% python3 -q
>>> import numpy as np
>>> import numpy.linalg as la
>>> np.set_printoptions(precision=2, suppress=True, linewidth=140)
>>> Y = np.array([[3, 0], [1, 0]])
>>> W0 = np.block([[np.zeros((2, 2)), Y], [Y.T, np.zeros((2, 2))]])
>>> W0
array([[0., 0., 3., 0.],
       [0., 0., 1., 0.],
       [3., 1., 0., 0.],
       [0., 0., 0., 0.]])
>>> # symmetric, so the eigenvalues are real
>>> hat = np.triu(np.array([[2, 2, 1, 0], [2, 2, 1, 3], [0, 2, 2, 1], [2, 0, 0, 0]]), 1) + np.eye(4)
>>> Y = hat @ W0 @ la.inv(hat)
>>> la.matrix_rank(Y)
np.int64(2)
>>> Y
array([[ 3., -5.,  7.,  8.],
       [ 3., -5.,  3., 12.],
       [ 3., -5.,  2., 13.],
       [ 0.,  0.,  0.,  0.]])
>>> f = np.array([3, 2])
>>> np.cross(W0[0, :3], W0[1, :3])
array([0., 0., 0.])
>>> np.correlate(W0[0], W0[1], "full")
array([0., 0., 0., 3., 0., 0., 0.])
>>> np.convolve(W0[0], f)
array([0., 0., 9., 6., 0.])
>>> [round(float(x), 2) for x in la.svd(W0, compute_uv=False)[:3]]
[3.16, 3.16, 0.0]
>>> la.matrix_rank(W0, rtol=0.1)
np.int64(2)
>>> np.argsort(-la.norm(W0, axis=0).round(6), kind="stable")[:3]
array([2, 0, 1])
>>> vals, V = la.eigh(W0)
>>> vals.round(2) + 0
array([-3.16,  0.  ,  0.  ,  3.16])
>>> np.round(la.eigvalsh(W0 @ W0), 2) + 0
array([ 0.,  0., 10., 10.])
>>> np.round(V.T @ W0 @ V, 2) + 0
array([[-3.16,  0.  ,  0.  ,  0.  ],
       [ 0.  ,  0.  ,  0.  ,  0.  ],
       [ 0.  ,  0.  ,  0.  ,  0.  ],
       [ 0.  ,  0.  ,  0.  ,  3.16]])
>>> np.abs(V[:, -1]).round(6).argmax()
np.int64(2)
>>> (vals > 1e-8).sum(), (vals < -1e-8).sum()
(np.int64(1), np.int64(1))
>>> vals.sum(), np.trace(W0)
(np.float64(0.0), np.float64(0.0))
>>> mat = np.array([[-0.02, 0.52, 0.08, 0.68, 1.06, 0.5, -0.66, 0.24],
...     [1.28, 4.4, -1.61, 3.42, 5.63, 1.49, 2.09, 4.46],
...     [3.12, -4.08, 1.05, -2.61, -0.15, 1.02, -4.29, -5.43],
...     [1.54, -1.16, 0.0, -0.93, 0.18, 0.27, -0.66, -1.43],
...     [-1.89, 4.26, -0.85, 3.36, 2.68, 0.34, 2.2, 4.74]])
>>> # null space of dimension 5
>>> rank = la.matrix_rank(mat)
>>> rank
np.int64(3)
>>> N = la.svd(mat)[2][rank:].T
>>> np.allclose(mat @ N, 0)
True
>>> la.matrix_rank(mat.T @ mat), la.matrix_rank(mat @ mat.T)
(np.int64(3), np.int64(3))
>>> [int(la.matrix_rank(mat[:i])) for i in range(1, len(mat) + 1)]
[1, 2, 3, 3, 3]
>>> [int(la.matrix_rank(np.delete(mat, i, axis=0))) for i in range(5)]
[3, 3, 3, 3, 3]
>>> rng = np.random.default_rng(20)
>>> arr = (rng.random((5, 5)) < 0.3) + np.eye(5)
>>> arr /= arr.sum(axis=1, keepdims=True)
>>> arr
array([[0.67, 0.  , 0.33, 0.  , 0.  ],
       [0.33, 0.67, 0.  , 0.  , 0.  ],
       [0.  , 0.25, 0.25, 0.25, 0.25],
       [0.  , 0.  , 0.33, 0.33, 0.33],
       [0.  , 0.  , 0.  , 0.5 , 0.5 ]])
>>> U, sigma, Vh = la.svd(arr)
>>> V = Vh[:(sigma > 1e-8).sum()]
>>> vec = arr[1] + -2 * arr[0] + rng.integers(2) * np.eye(5)[2]
>>> vec
array([-1.  ,  0.67, -0.67,  0.  ,  0.  ])
>>> np.diag(V.T @ V)
array([1. , 1. , 1. , 0.5, 0.5])
>>> la.matrix_rank(np.vstack([arr, vec]))
np.int64(4)
>>> np.round(V.T @ V, 2) + 0
array([[1. , 0. , 0. , 0. , 0. ],
       [0. , 1. , 0. , 0. , 0. ],
       [0. , 0. , 1. , 0. , 0. ],
       [0. , 0. , 0. , 0.5, 0.5],
       [0. , 0. , 0. , 0.5, 0.5]])
>>> M = np.minimum.outer(np.arange(1, 9), np.arange(1, 9)) * 5
>>> M
array([[ 5,  5,  5,  5,  5,  5,  5,  5],
       [ 5, 10, 10, 10, 10, 10, 10, 10],
       [ 5, 10, 15, 15, 15, 15, 15, 15],
       [ 5, 10, 15, 20, 20, 20, 20, 20],
       [ 5, 10, 15, 20, 25, 25, 25, 25],
       [ 5, 10, 15, 20, 25, 30, 30, 30],
       [ 5, 10, 15, 20, 25, 30, 35, 35],
       [ 5, 10, 15, 20, 25, 30, 35, 40]])
>>> np.diff(W0, axis=0)
array([[ 0.,  0., -2.,  0.],
       [ 3.,  1., -1.,  0.],
       [-3., -1.,  0.,  0.]])
>>> W0.shape
(4, 4)
>>> W0 - W0[0]
array([[ 0.,  0.,  0.,  0.],
       [ 0.,  0., -2.,  0.],
       [ 3.,  1., -3.,  0.],
       [ 0.,  0., -3.,  0.]])
>>> feats = np.loadtxt("case15.csv", delimiter=",")
>>> feats
array([[-1.04,  0.57,  3.82],
       [ 1.73, -3.47,  0.98],
       [ 3.46,  1.91,  0.66]])
>>> hat = np.triu(np.array([[3, 0, 3], [2, -3, -3], [2, 3, 2]]), 1) + np.eye(3)
>>> Y = hat @ feats @ la.inv(hat)
>>> hat @ feats - feats @ hat
array([[ 10.37,   5.72,   6.77],
       [-10.37,  -5.72, -17.56],
       [  0.  ,   0.  ,  -4.65]])
>>> F = np.load("w.npy")
>>> F
array([[1.  , 0.5 , 0.25, 0.12, 0.06, 0.03, 0.02],
       [0.5 , 1.  , 0.5 , 0.25, 0.12, 0.06, 0.03],
       [0.25, 0.5 , 1.  , 0.5 , 0.25, 0.12, 0.06],
       [0.12, 0.25, 0.5 , 1.  , 0.5 , 0.25, 0.12],
       [0.06, 0.12, 0.25, 0.5 , 1.  , 0.5 , 0.25],
       [0.03, 0.06, 0.12, 0.25, 0.5 , 1.  , 0.5 ],
       [0.02, 0.03, 0.06, 0.12, 0.25, 0.5 , 1.  ]])
>>> cov = F.T @ F
>>> (F @ F.T).shape
(7, 7)
>>> np.diag(cov)
array([1.33, 1.58, 1.64, 1.65, 1.64, 1.58, 1.33])
>>> np.allclose(cov, cov.T)
True
>>> la.eigvalsh(cov)[::-1]
array([6.18, 2.62, 1.02, 0.44, 0.23, 0.15, 0.12])
>>> Y = la.inv(F)
>>> np.round(la.cond(F), 2)
np.float64(7.08)
>>> la.inv(Y)
array([[1.  , 0.5 , 0.25, 0.12, 0.06, 0.03, 0.02],
       [0.5 , 1.  , 0.5 , 0.25, 0.12, 0.06, 0.03],
       [0.25, 0.5 , 1.  , 0.5 , 0.25, 0.12, 0.06],
       [0.12, 0.25, 0.5 , 1.  , 0.5 , 0.25, 0.12],
       [0.06, 0.12, 0.25, 0.5 , 1.  , 0.5 , 0.25],
       [0.03, 0.06, 0.12, 0.25, 0.5 , 1.  , 0.5 ],
       [0.02, 0.03, 0.06, 0.12, 0.25, 0.5 , 1.  ]])
>>> (np.abs(Y) > 1e-9).astype(int)
array([[1, 1, 1, 1, 1, 1, 1],
       [1, 1, 1, 1, 1, 1, 1],
       [1, 1, 1, 1, 1, 1, 1],
       [1, 1, 1, 1, 1, 1, 1],
       [1, 1, 1, 1, 1, 1, 1],
       [1, 1, 1, 1, 1, 1, 1],
       [1, 1, 1, 1, 1, 1, 1]])
>>> Y.round(2) + 0
array([[ 1.33, -0.67,  0.  ,  0.01,  0.  ,  0.  , -0.01],
       [-0.67,  1.67, -0.66, -0.01,  0.01, -0.01,  0.  ],
       [ 0.  , -0.66,  1.67, -0.66, -0.01,  0.01,  0.  ],
       [ 0.01, -0.01, -0.66,  1.67, -0.66, -0.01,  0.01],
       [ 0.  ,  0.01, -0.01, -0.66,  1.67, -0.66,  0.  ],
       [ 0.  , -0.01,  0.01, -0.01, -0.66,  1.67, -0.67],
       [-0.01,  0.  ,  0.  ,  0.01,  0.  , -0.67,  1.33]])
>>> round(float(la.det(F) * la.det(Y)), 2)
1.0
>>> F.shape
(7, 7)
>>> la.matrix_rank(F)
np.int64(7)
>>> F.mean(axis=0)
array([0.28, 0.35, 0.38, 0.39, 0.38, 0.35, 0.28])
>>> np.count_nonzero(F)
np.int64(49)
>>> np.unravel_index(np.abs(F).argmax(), F.shape)
(np.int64(0), np.int64(0))
